% python3 -q
>>> import numpy as np
>>> np.set_printoptions(suppress=True, linewidth=100)
>>> rd = lambda a: np.round(a, 3) + 0
>>> J = np.array([[0, -1], [1, 0]])
>>> J
array([[ 0, -1],
       [ 1,  0]])
>>> # orthonormal columns
>>> rng = np.random.default_rng(52)
>>> idx = rng.permutation(2)
>>> idx
array([0, 1])
>>> M2 = J[idx][:, idx]
>>> np.trace(M2)
np.int64(0)
>>> print(np.allclose(M2, J))
True
>>> M2
array([[ 0, -1],
       [ 1,  0]])
>>> rd(np.sort(np.abs(np.linalg.eigvals(M2))))
array([1., 1.])
>>> x = np.array([3, 3])
>>> rhs = M2 @ x
>>> b, lr = np.zeros(2), 1 / np.linalg.norm(M2, 2) ** 2
>>> for i in range(50):
...     b -= lr * M2.T @ (M2 @ b - rhs)
...     if i % 10 == 0: print(i, round(np.linalg.norm(M2 @ b - rhs), 3))
... 
0 0.0
10 0.0
20 0.0
30 0.0
40 0.0
>>> b
array([3., 3.])
>>> print(rd(np.linalg.cond(M2)))
1.0
>>> W0 = np.load("out5.npy")
>>> W0
array([[-5.577,  5.159,  0.836],
       [-0.101,  0.041, -0.005],
       [-0.958,  4.093,  4.551],
       [-3.302,  4.69 ,  2.804],
       [-8.391, 10.529,  4.301],
       [-1.127,  3.712,  3.432],
       [-3.596,  3.456,  0.876],
       [-5.06 ,  6.358,  2.659],
       [-1.278,  3.024,  2.635],
       [-1.736,  2.098,  0.912],
       [-1.036,  4.075,  4.702],
       [-1.969,  1.663, -0.082]])
>>> M2 = np.c_[W0[:, :2] @ np.array([[4, 2], [-3, -2]]), np.array([0, -2, -1, 0, 2, 2, -1, -2, 0, 0, 1, 2])]
>>> rd(M2)
array([[-37.785, -21.472,   0.   ],
       [ -0.527,  -0.284,  -2.   ],
       [-16.111, -10.102,  -1.   ],
       [-27.278, -15.984,   0.   ],
       [-65.151, -37.84 ,   2.   ],
       [-15.644,  -9.678,   2.   ],
       [-24.752, -14.104,  -1.   ],
       [-39.314, -22.836,  -2.   ],
       [-14.184,  -8.604,   0.   ],
       [-13.238,  -7.668,   0.   ],
       [-16.369, -10.222,   1.   ],
       [-12.865,  -7.264,   2.   ]])
>>> np.linalg.matrix_rank(M2)
np.int64(3)
>>> np.linalg.matrix_rank(np.c_[W0, M2])
np.int64(4)
>>> print(rd(np.linalg.norm(np.linalg.qr(W0)[0].T @ M2, axis=0) ** 2 / ((M2 ** 2).sum(axis=0) + 1e-12)))
[1.   1.   0.17]
>>> m1 = np.loadtxt("sample14.csv", delimiter=",")
>>> m1
array([[  0.8,   0.3,  -1.8,   1.2,  -1.9,  -1.2,   0.6, -34. ],
       [ -1.5,   0.9,  -0.3,  -0.2,   1.4,  -0.2,  -0.6,  12. ],
       [  0.3,  -1. ,   0.1,   0.2,  -0.6,   1.1,  -1.8, -36. ],
       [ -0.4,  -0.3,  -0.6,  -0.2,  -1.4,  -0.9,  -0.2,  14. ],
       [  0. ,  -0.1,   0.8,   0.3,  -0.8,   0.9,  -0.4, -18. ]])
>>> # column 7 is much longer than the rest
>>> x = np.array([0, 1, 0, 0, 3, 0, -2, -3])
>>> h = np.maximum(m1 @ x, 0)
>>> rd(np.maximum(m1 @ x, 0) - np.maximum(-m1 @ x, 0))
array([ 95.4, -29.7, 108.8, -46.1,  52.3])
>>> m1 * (h > 1e-9)[:, None]
array([[  0.8,   0.3,  -1.8,   1.2,  -1.9,  -1.2,   0.6, -34. ],
       [ -0. ,   0. ,  -0. ,  -0. ,   0. ,  -0. ,  -0. ,   0. ],
       [  0.3,  -1. ,   0.1,   0.2,  -0.6,   1.1,  -1.8, -36. ],
       [ -0. ,  -0. ,  -0. ,  -0. ,  -0. ,  -0. ,  -0. ,   0. ],
       [  0. ,  -0.1,   0.8,   0.3,  -0.8,   0.9,  -0.4, -18. ]])
>>> rd(np.maximum(m1 @ (3 * x), 0))
array([286.2,   0. , 326.4,   0. , 156.9])
>>> t3 = np.stack([m1, 5 * m1, m1[::-1]])
>>> np.linalg.matrix_rank(t3)
array([5, 5, 5])
>>> print(np.einsum("bij,cij->bc", t3, t3))
[[ 3144.13 15720.65  2857.91]
 [15720.65 78603.25 14289.55]
 [ 2857.91 14289.55  3144.13]]
>>> print(np.linalg.matrix_rank(t3.reshape(3, -1)))
2
>>> t3.shape
(3, 5, 8)
>>> M2 = m1 / np.sqrt((m1 ** 2).mean(axis=1, keepdims=True))
>>> rd(np.linalg.norm(M2, axis=1))
array([2.828, 2.828, 2.828, 2.828, 2.828])
>>> np.linalg.matrix_rank(M2) == np.linalg.matrix_rank(m1)
np.True_
>>> M2 = m1 + rng.integers(-2, 3, (5, 1)) @ rng.integers(-2, 3, (1, 8))
>>> print(M2)
[[  1.8  -1.7  -2.8   1.2  -2.9   0.8   2.6 -35. ]
 [ -2.5   2.9   0.7  -0.2   2.4  -2.2  -2.6  13. ]
 [  0.3  -1.    0.1   0.2  -0.6   1.1  -1.8 -36. ]
 [ -0.4  -0.3  -0.6  -0.2  -1.4  -0.9  -0.2  14. ]
 [  0.   -0.1   0.8   0.3  -0.8   0.9  -0.4 -18. ]]
>>> np.linalg.matrix_rank(M2 - m1, tol=1e-8)
np.int64(1)
>>> np.abs(M2 - m1).sum(axis=1)
array([10., 10.,  0.,  0.,  0.])
